>>> import numpy as np
>>> np.set_printoptions(precision=3, suppress=True, linewidth=100)
>>> Q, _ = np.linalg.qr(np.array([[-1.0, -1.1, 1.5, -2.5],
...     [1.5, 0.0, 1.7, 0.7],
...     [0.2, 1.1, 0.3, -0.6],
...     [-1.5, 0.8, -1.4, 0.1]]))
>>> mat = Q[:, :3]
>>> mat
array([[-0.425, -0.617, -0.66 ],
       [ 0.637, -0.019, -0.445],
       [ 0.085,  0.627, -0.599],
       [-0.637,  0.476, -0.084]])
>>> A2 = np.c_[mat[:, :1] @ np.array([[-2]]), np.array([1, -2, -2, 0])]
>>> print(A2)
[[ 0.85   1.   ]
 [-1.275 -2.   ]
 [-0.17  -2.   ]
 [ 1.275  0.   ]]
>>> np.round(np.linalg.lstsq(mat, A2[:, 0])[0], 3) + 0
array([-2.,  0.,  0.])
>>> np.linalg.norm(np.linalg.qr(mat)[0].T @ A2, axis=0) ** 2 / ((A2 ** 2).sum(axis=0) + 1e-12)
array([1.   , 0.988])
>>> np.linalg.matrix_rank(A2)
np.int64(2)
>>> vec = np.array([4, 3])
>>> h = np.maximum(A2 @ vec, 0)
>>> print(A2 * (h > 1e-9)[:, None])
[[ 0.85   1.   ]
 [-0.    -0.   ]
 [-0.    -0.   ]
 [ 1.275  0.   ]]
>>> print(A2.T @ h)
[11.935  6.399]
>>> np.tanh(A2 @ vec)
array([ 1., -1., -1.,  1.])
>>> vec = np.array([0, 1, 1])
>>> y = mat @ vec
>>> coef, lr = np.zeros(3), 1 / np.linalg.norm(mat, 2) ** 2
>>> for i in range(3):
...     coef -= lr * mat.T @ (mat @ coef - y)
...     if i % 1 == 0: print(i, round(np.linalg.norm(mat @ coef - y), 3))
... 
0 0.0
1 0.0
2 0.0
>>> round(float(np.linalg.cond(mat)), 3)
1.0
>>> coef.round(3) + 0
array([0., 1., 1.])
>>> t3 = np.stack([mat, 4 * mat, mat[::-1]])
>>> np.linalg.norm(t3, axis=(1, 2))
array([1.732, 6.928, 1.732])
>>> np.einsum("bij,cij->bc", t3, t3)
array([[ 3.   , 12.   ,  0.684],
       [12.   , 48.   ,  2.734],
       [ 0.684,  2.734,  3.   ]])
>>> print(t3.shape)
(3, 4, 3)
>>> np.linalg.matrix_rank(t3.reshape(3, -1))
np.int64(2)
>>> np.linalg.matrix_rank(t3)
array([3, 3, 3])
>>> print((t3 @ mat.T).shape)
(3, 4, 4)
>>> ang = np.radians(180)
>>> r_ = np.eye(3)
>>> r_[2, 2] = r_[0, 0] = np.cos(ang)
>>> r_[2, 0], r_[0, 2] = -np.sin(ang), np.sin(ang)
>>> r_.round(3) + 0
array([[-1.,  0.,  0.],
       [ 0.,  1.,  0.],
       [ 0.,  0., -1.]])
>>> A2 = mat @ r_.T
>>> np.allclose(np.linalg.norm(mat, axis=1), np.linalg.norm(A2, axis=1))
True
>>> A2
array([[ 0.425, -0.617,  0.66 ],
       [-0.637, -0.019,  0.445],
       [-0.085,  0.627,  0.599],
       [ 0.637,  0.476,  0.084]])
>>> print(np.round(np.linalg.det(r_), 3), np.trace(r_))
1.0 -1.0
>>> W0 = np.array([[-2, -1, 0], [1, 2, 3], [4, 5, 6]])
>>> np.linalg.determinant(W0)
Traceback (most recent call last):
  File "<python-input-38>", line 1, in <module>
    np.linalg.determinant(W0)
    ^^^^^^^^^^^^^^^^^^^^^
AttributeError: module 'numpy.linalg' has no attribute 'determinant'
>>> round(np.linalg.det(W0), 3)
np.float64(0.0)
>>> np.trace(W0)
np.int64(6)
>>> W0 @ W0
array([[ 3,  0, -3],
       [12, 18, 24],
       [21, 36, 51]])
>>> print(np.allclose(W0 @ W0.T, W0.T @ W0))
False
>>> print(np.round(np.sort(np.abs(np.linalg.eigvals(W0))), 3) + 0)
[0.    2.196 8.196]
>>> round(float(np.linalg.norm(W0, 2) / np.linalg.norm(W0)), 3)
0.982
>>> [round(float(x), 3) for x in np.linalg.svd(W0, compute_uv=False)[:3]]
[9.618, 1.872, 0.0]
>>> print(np.linalg.matrix_rank(W0, rtol=0.1))
2
